% ipython --no-banner

In [1]: import numpy as np

In [2]: import numpy.linalg as la

In [3]: np.set_printoptions(precision=2, suppress=True, linewidth=100, floatmode="fixed")

In [4]: K = np.loadtxt("sample2.csv", delimiter=",")

In [5]: K
Out[5]: 
array([[-0.50, -0.87,  0.00,  0.00],
       [ 0.87, -0.50,  0.00,  0.00],
       [ 0.00,  0.00,  1.00,  0.00],
       [ 0.00,  0.00,  0.00,  1.00]])

In [6]: la.pinv(K)
Out[6]: 
array([[-0.50,  0.87,  0.00,  0.00],
       [-0.87, -0.50,  0.00,  0.00],
       [ 0.00,  0.00,  1.00,  0.00],
       [ 0.00,  0.00,  0.00,  1.00]])

In [7]: K[:, 2] @ K[:, 0]
Out[7]: np.float64(0.0)

In [8]: la.norm(K, axis=0)
Out[8]: array([1.00, 1.00, 1.00, 1.00])

In [9]: f, g = K[2], K[0]

In [10]: f @ f
Out[10]: np.float64(1.0)

In [11]: pr = (f @ g) / (f @ f) * f

In [12]: (g - pr) @ f
Out[12]: np.float64(0.0)

In [13]: pr
Out[13]: array([0.00, 0.00, 0.00, 0.00])

In [14]: np.round(la.norm(f + g) ** 2 + la.norm(f - g) ** 2, 2)
Out[14]: np.float64(4.0)

In [15]: f = np.array([3, 1, 0, 3])

In [16]: out = K + np.outer(f, np.eye(4)[0])

In [17]: np.round(la.det(out) / la.det(K), 2), np.round(1 + la.solve(K, f)[0], 2)
Out[17]: (np.float64(0.37), np.float64(0.37))

In [18]: E = np.array([[-9, 12, 27, -27], [-3, 4, 9, -9], [0, 0, 0, 0]])

In [19]: E
Out[19]: 
array([[ -9,  12,  27, -27],
       [ -3,   4,   9,  -9],
       [  0,   0,   0,   0]])

In [20]: U, sigma, vt = la.svd(E)

In [21]: sigma.round(2) + 0
Out[21]: array([43.24,  0.00,  0.00])

In [22]: out = U[:, :1] @ np.diag(sigma[:1]) @ vt[:1]

In [23]: np.round(la.norm(E - out) / la.norm(E), 2)
Out[23]: np.float64(0.0)

In [24]: la.matrix_rank(out)
Out[24]: np.int64(1)

In [25]: out
Out[25]: 
array([[ -9.00,  12.00,  27.00, -27.00],
       [ -3.00,   4.00,   9.00,  -9.00],
       [  0.00,   0.00,   0.00,   0.00]])

In [26]: r = la.matrix_rank(out)

In [27]: r
Out[27]: np.int64(1)

In [28]: null = la.svd(out)[2][r:].T

In [29]: null.shape
Out[29]: (4, 3)

In [30]: la.matrix_rank(out.T @ out), la.matrix_rank(out @ out.T)
Out[30]: (np.int64(1), np.int64(1))

In [31]: np.round(out @ null, 2) + 0
Out[31]: 
array([[0.00, 0.00, 0.00],
       [0.00, 0.00, 0.00],
       [0.00, 0.00, 0.00]])

In [32]: [int(la.matrix_rank(out[:i])) for i in range(1, len(out) + 1)]
Out[32]: [1, 1, 1]

In [33]: out = np.array([[-1, -2, 1], [-2, 2, -3]])

In [34]: W2 = np.kron(out, E)

In [35]: np.round(la.norm(W2, 2), 2), np.round(la.norm(out, 2) * la.norm(E, 2), 2)
Out[35]: (np.float64(188.16), np.float64(188.16))

In [36]: W2.shape
Out[36]: (6, 12)

In [37]: la.matrix_rank(W2)
Out[37]: np.int64(2)

In [38]: feats = np.array([[0.2, -0.7, -0.3],
    ...:     [-0.5, 1.2, 0.4],
    ...:     [0.0, -1.6, 0.1],
    ...:     [0.6, 1.7, 0.5]])

In [39]: feats[:, 0] *= 20

In [40]: feats
Out[40]: 
array([[  4.00,  -0.70,  -0.30],
       [-10.00,   1.20,   0.40],
       [  0.00,  -1.60,   0.10],
       [ 12.00,   1.70,   0.50]])

In [41]: q, r_ = la.qr(feats)

In [42]: np.trace(q @ q.T)
Out[42]: np.float64(3.0)

In [43]: np.allclose(r_.T @ r_, feats.T @ feats)
Out[43]: True

In [44]: np.round(abs(r_[0, 0]), 2), round(la.norm(feats[:, 0]), 2)
Out[44]: (np.float64(16.12), np.float64(16.12))

In [45]: np.round(q.T @ q, 2) + 0
Out[45]: 
array([[1.00, 0.00, 0.00],
       [0.00, 1.00, 0.00],
       [0.00, 0.00, 1.00]])

In [46]: [round(float(x), 2) for x in la.svd(E, compute_uv=False)[:3]]
Out[46]: [43.24, 0.0, 0.0]

In [47]: la.matrix_rank(E, rtol=0.1)
Out[47]: np.int64(1)

In [48]: vec = np.array([2, 2, 3])

In [49]: rhs = feats @ vec

In [50]: np.round(la.pinv(feats) @ feats, 2) + 0
Out[50]: 
array([[1.00, 0.00, 0.00],
       [0.00, 1.00, 0.00],
       [0.00, 0.00, 1.00]])

In [51]: rng = np.random.default_rng(920)

In [52]: rhs = rhs + 0.05 * rng.normal(size=4)

In [53]: rhs
Out[53]: array([  5.70, -16.32,  -2.83,  28.87])

In [54]: b, *_ = la.lstsq(feats, rhs)

In [55]: np.round(feats.T @ (rhs - feats @ b), 2) + 0
Out[55]: array([0.00, 0.00, 0.00])

In [56]: round(la.norm(rhs - feats @ b), 2)
Out[56]: np.float64(0.04)

In [57]: P = feats @ la.solve(feats.T @ feats, feats.T)

In [58]: np.round((np.eye(4) - P) @ feats, 2) + 0
Out[58]: 
array([[0.00, 0.00, 0.00],
       [0.00, 0.00, 0.00],
       [0.00, 0.00, 0.00],
       [0.00, 0.00, 0.00]])

In [59]: np.allclose(P @ P, P)
Out[59]: True

In [60]: la.matrix_rank(np.eye(4) - P)
Out[60]: np.int64(1)

In [61]: out = np.c_[feats[:, :2] @ np.array([[-8, -8], [8, -7]]), np.array([-9, -9, 5, 9])]

In [62]: out
Out[62]: 
array([[ -37.60,  -27.10,   -9.00],
       [  89.60,   71.60,   -9.00],
       [ -12.80,   11.20,    5.00],
       [ -82.40, -107.90,    9.00]])

In [63]: np.round(la.lstsq(feats, out[:, 0])[0], 2) + 0
Out[63]: array([-8.00,  8.00,  0.00])

In [64]: np.round(la.norm(out - feats @ la.lstsq(feats, out)[0], axis=0), 2) + 0
Out[64]: array([ 0.00,  0.00, 10.57])

In [65]: la.matrix_rank(out)
Out[65]: np.int64(3)

In [66]: J = np.load("data.npy")

In [67]: J
Out[67]: 
array([[ 4,  1,  2],
       [ 7,  7,  5],
       [ 7, 13, 11],
       [14, 19, 16],
       [14, 20, 18],
       [23, 20, 22],
       [26, 23, 24],
       [34, 26, 31],
       [37, 26, 33],
       [42, 28, 38],
       [48, 28, 42],
       [55, 35, 50]])

In [68]: Xs = J - J.mean(axis=0)

In [69]: V = la.svd(Xs)[2][:1]

In [70]: out = Xs - Xs @ V.T @ V

In [71]: np.round(la.norm(out) / la.norm(Xs), 2)
Out[71]: np.float64(0.14)

In [72]: la.norm(out, axis=1).round(6).argmax()
Out[72]: np.int64(0)

In [73]: (Xs @ V.T).std(axis=0)
Out[73]: array([23.42])

In [74]: arr = np.load("x.npy")

In [75]: arr
Out[75]: 
array([[ 9.10,  9.13, 31.19],
       [ 9.89,  9.61, 31.37],
       [10.62,  9.78, 29.27],
       [ 9.72, 10.74, 31.02],
       [11.95,  9.53, 28.65],
       [10.42, 10.07, 29.31],
       [10.22,  9.33, 30.72],
       [ 9.93, 10.25, 27.78],
       [10.82, 11.27, 30.82],
       [10.46,  8.30, 30.47],
       [ 9.95, 10.24, 28.95],
       [10.89,  9.78, 30.88],
       [ 9.77, 10.31, 28.45],
       [10.85,  9.41, 31.00],
       [ 9.02, 10.76, 31.10],
       [11.17, 12.17, 29.82],
       [ 8.63, 10.24, 28.62],
       [ 7.51, 10.49, 28.75],
       [ 9.16, 10.41, 28.80],
       [10.70,  9.06, 29.87],
       [ 8.95,  9.16, 30.49],
       [ 8.61, 10.40, 29.40]])

In [76]: gram = arr.T @ arr

In [77]: la.eigvalsh(gram)[::-1]
Out[77]: array([24003.18,    20.90,    18.07])

In [78]: np.diag(gram)
Out[78]: array([ 2189.21,  2223.60, 19629.35])

In [79]: la.matrix_rank(gram)
Out[79]: np.int64(3)

In [80]: gram
Out[80]: 
array([[ 2189.21,  2186.28,  6520.81],
       [ 2186.28,  2223.60,  6576.60],
       [ 6520.81,  6576.60, 19629.35]])

In [81]: np.round(np.trace(gram), 2), round((arr ** 2).sum(), 2)
Out[81]: (np.float64(24042.16), np.float64(24042.16))

In [82]: f = np.array([5, 3])

In [83]: np.correlate(arr[14], arr[8], "full")
Out[83]: array([ 278.00,  433.28, 1177.36,  466.92,  336.50])

In [84]: np.cross(arr[14, :3], arr[8, :3])
Out[84]: array([-18.87,  58.51, -14.77])

In [85]: P = arr @ la.solve(arr.T @ arr, arr.T)

In [86]: P @ arr[:, 0]
Out[86]: 
array([ 9.10,  9.89, 10.62,  9.72, 11.95, 10.42, 10.22,  9.93, 10.82, 10.46,  9.95, 10.89,  9.77,
       10.85,  9.02, 11.17,  8.63,  7.51,  9.16, 10.70,  8.95,  8.61])

In [87]: out = np.c_[arr[:, :1] @ np.array([[0]]), np.array([-8, 1, 8, 1, -3, 4, 0, -7, -6, -6, 6, -9, -7, 4, 9, -7, 8, -5, 7, -9, -9, 1])]

In [88]: out
Out[88]: 
array([[ 0.00, -8.00],
       [ 0.00,  1.00],
       [ 0.00,  8.00],
       [ 0.00,  1.00],
       [ 0.00, -3.00],
       [ 0.00,  4.00],
       [ 0.00,  0.00],
       [ 0.00, -7.00],
       [ 0.00, -6.00],
       [ 0.00, -6.00],
       [ 0.00,  6.00],
       [ 0.00, -9.00],
       [ 0.00, -7.00],
       [ 0.00,  4.00],
       [ 0.00,  9.00],
       [ 0.00, -7.00],
       [ 0.00,  8.00],
       [ 0.00, -5.00],
       [ 0.00,  7.00],
       [ 0.00, -9.00],
       [ 0.00, -9.00],
       [ 0.00,  1.00]])

In [89]: la.norm(out - arr @ la.lstsq(arr, out)[0], axis=0)
Out[89]: array([ 0.00, 28.46])

In [90]: la.norm(la.qr(arr)[0].T @ out, axis=0) ** 2 / ((out ** 2).sum(axis=0) + 1e-12)
Out[90]: array([0.00, 0.09])

In [91]: out = arr + rng.integers(-2, 3, (22, 1)) @ rng.integers(-2, 3, (1, 3))

In [92]: out
Out[92]: 
array([[ 9.10,  9.13, 27.19],
       [ 9.89,  9.61, 33.37],
       [10.62,  9.78, 27.27],
       [ 9.72, 10.74, 35.02],
       [11.95,  9.53, 32.65],
       [10.42, 10.07, 27.31],
       [10.22,  9.33, 34.72],
       [ 9.93, 10.25, 29.78],
       [10.82, 11.27, 26.82],
       [10.46,  8.30, 34.47],
       [ 9.95, 10.24, 26.95],
       [10.89,  9.78, 32.88],
       [ 9.77, 10.31, 26.45],
       [10.85,  9.41, 31.00],
       [ 9.02, 10.76, 35.10],
       [11.17, 12.17, 29.82],
       [ 8.63, 10.24, 24.62],
       [ 7.51, 10.49, 30.75],
       [ 9.16, 10.41, 30.80],
       [10.70,  9.06, 29.87],
       [ 8.95,  9.16, 32.49],
       [ 8.61, 10.40, 33.40]])

In [93]: np.abs(out - arr).sum(axis=1)
Out[93]: 
array([4.00, 2.00, 2.00, 4.00, 4.00, 2.00, 4.00, 2.00, 4.00, 4.00, 2.00, 2.00, 2.00, 0.00, 4.00,
       0.00, 4.00, 2.00, 2.00, 0.00, 2.00, 4.00])

In [94]: la.matrix_rank(out - arr, tol=1e-8)
Out[94]: np.int64(1)

In [95]: la.svd(out - arr, compute_uv=False)
Out[95]: array([13.56,  0.00,  0.00])

In [96]: q, _ = la.qr(np.array([[0.5, 0.7, 1.4, -1.3],
    ...:     [-2.2, -2.0, 0.6, 0.1],
    ...:     [-0.4, -0.3, 0.3, -0.3],
    ...:     [2.3, 1.4, 0.3, 0.4]]))

In [97]: V, _ = la.qr(np.array([[-0.9, -0.1, 2.3], [-0.1, 1.6, 2.1], [0.1, 0.1, -0.2]]))

In [98]: sigma = 20 * 0.9 ** np.arange(3)

In [99]: A = q[:, :3] * sigma @ V[:3]

In [100]: A
Out[100]: 
array([[  0.52,  -9.27, -13.88],
       [-13.15,  11.58,  -5.40],
       [ -2.79,   0.24,  -2.76],
       [ 14.71,  10.23,  -5.91]])

In [101]: vec = np.array([-1, -3, -1])

In [102]: rhs = A @ vec

In [103]: b, lr = np.zeros(3), 1 / la.norm(A, 2) ** 2

In [104]: for i in range(8):
     ...:     b -= lr * A.T @ (A @ b - rhs)
     ...:     if i % 2 == 0: print(i, round(la.norm(A @ b - rhs), 2))
     ...: 
0 11.86
2 0.71
4 0.07
6 0.01

In [105]: round(float(la.cond(A)), 2)
Out[105]: 1.23

In [106]: out = np.c_[A[:, :2] @ np.array([[-1, 1], [1, 2]]), np.array([-3, 0, 0, 2])]

In [107]: out
Out[107]: 
array([[ -9.79, -18.02,  -3.00],
       [ 24.73,  10.00,   0.00],
       [  3.03,  -2.31,   0.00],
       [ -4.49,  35.16,   2.00]])

In [108]: np.round(la.norm(out - A @ la.lstsq(A, out)[0], axis=0), 2) + 0
Out[108]: array([0.00, 0.00, 0.51])

In [109]: la.norm(la.qr(A)[0].T @ out, axis=0) ** 2 / ((out ** 2).sum(axis=0) + 1e-12)
Out[109]: array([1.00, 1.00, 0.98])

In [110]: [round(float(x), 2) for x in la.svd(out, compute_uv=False)[:3]]
Out[110]: [41.75, 25.87, 1.92]

In [111]: np.argsort(-la.norm(out, axis=0).round(6), kind="stable")[:3]
Out[111]: array([1, 0, 2])

In [112]: np.round(np.abs(la.svd(out)[2][-1]), 2) + 0
Out[112]: array([0.00, 0.07, 1.00])

In [113]: la.cond(out) > 100
Out[113]: np.False_

In [114]: round(np.log10(la.cond(out)))
Out[114]: 1

In [115]: M = np.array([[-0.6, -1.2, 0.4],
     ...:     [-0.4, -0.1, -1.3],
     ...:     [0.2, -0.1, -1.4],
     ...:     [0.0, 1.9, -0.2],
     ...:     [0.6, -0.2, -1.5],
     ...:     [-0.1, 0.8, 0.4],
     ...:     [0.9, 0.0, -0.1],
     ...:     [1.5, 0.2, 0.0],
     ...:     [-0.9, -0.3, -0.5],
     ...:     [0.2, 0.8, 2.4],
     ...:     [-0.6, -0.8, -1.7],
     ...:     [-2.0, 1.0, 0.0],
     ...:     [-0.5, -0.8, 0.6],
     ...:     [-0.4, 0.3, 0.1],
     ...:     [1.7, 1.7, -0.4],
     ...:     [-2.9, -1.1, -0.8],
     ...:     [-1.2, -0.4, -0.9],
     ...:     [-1.6, 0.3, 0.3],
     ...:     [-0.4, 0.1, -0.5],
     ...:     [1.0, -1.1, -0.8],
     ...:     [1.5, 1.1, 0.1],
     ...:     [-1.9, -0.1, -0.6],
     ...:     [-0.6, 0.7, -0.2]])

In [116]: M[:, 0] = -2 * M[:, 1] + 0.3 * rng.normal(size=23)

In [117]: M
Out[117]: 
array([[ 2.48, -1.20,  0.40],
       [ 0.49, -0.10, -1.30],
       [-0.40, -0.10, -1.40],
       [-3.75,  1.90, -0.20],
       [ 0.90, -0.20, -1.50],
       [-1.16,  0.80,  0.40],
       [-0.39,  0.00, -0.10],
       [-0.09,  0.20,  0.00],
       [ 1.23, -0.30, -0.50],
       [-1.50,  0.80,  2.40],
       [ 2.17, -0.80, -1.70],
       [-1.94,  1.00,  0.00],
       [ 1.79, -0.80,  0.60],
       [-0.65,  0.30,  0.10],
       [-3.38,  1.70, -0.40],
       [ 1.98, -1.10, -0.80],
       [ 0.67, -0.40, -0.90],
       [-0.26,  0.30,  0.30],
       [-0.24,  0.10, -0.50],
       [ 2.16, -1.10, -0.80],
       [-2.02,  1.10,  0.10],
       [ 0.17, -0.10, -0.60],
       [-1.09,  0.70, -0.20]])

In [118]: lab = M[:, 0] > np.median(M[:, 0])

In [119]: f = M[lab].mean(axis=0) - M[~lab].mean(axis=0)

In [120]: np.argsort(-np.abs(f).round(6), kind="stable")
Out[120]: array([0, 1, 2])

In [121]: ((M - M.mean(axis=0)) @ f > 0).astype(int)
Out[121]: array([1, 1, 1, 0, 1, 0, 0, 0, 1, 0, 1, 0, 1, 0, 0, 1, 1, 0, 0, 1, 0, 1, 0])

In [122]: lab.astype(int)
Out[122]: array([1, 1, 0, 0, 1, 0, 0, 1, 1, 0, 1, 0, 1, 0, 0, 1, 1, 0, 0, 1, 0, 1, 0])
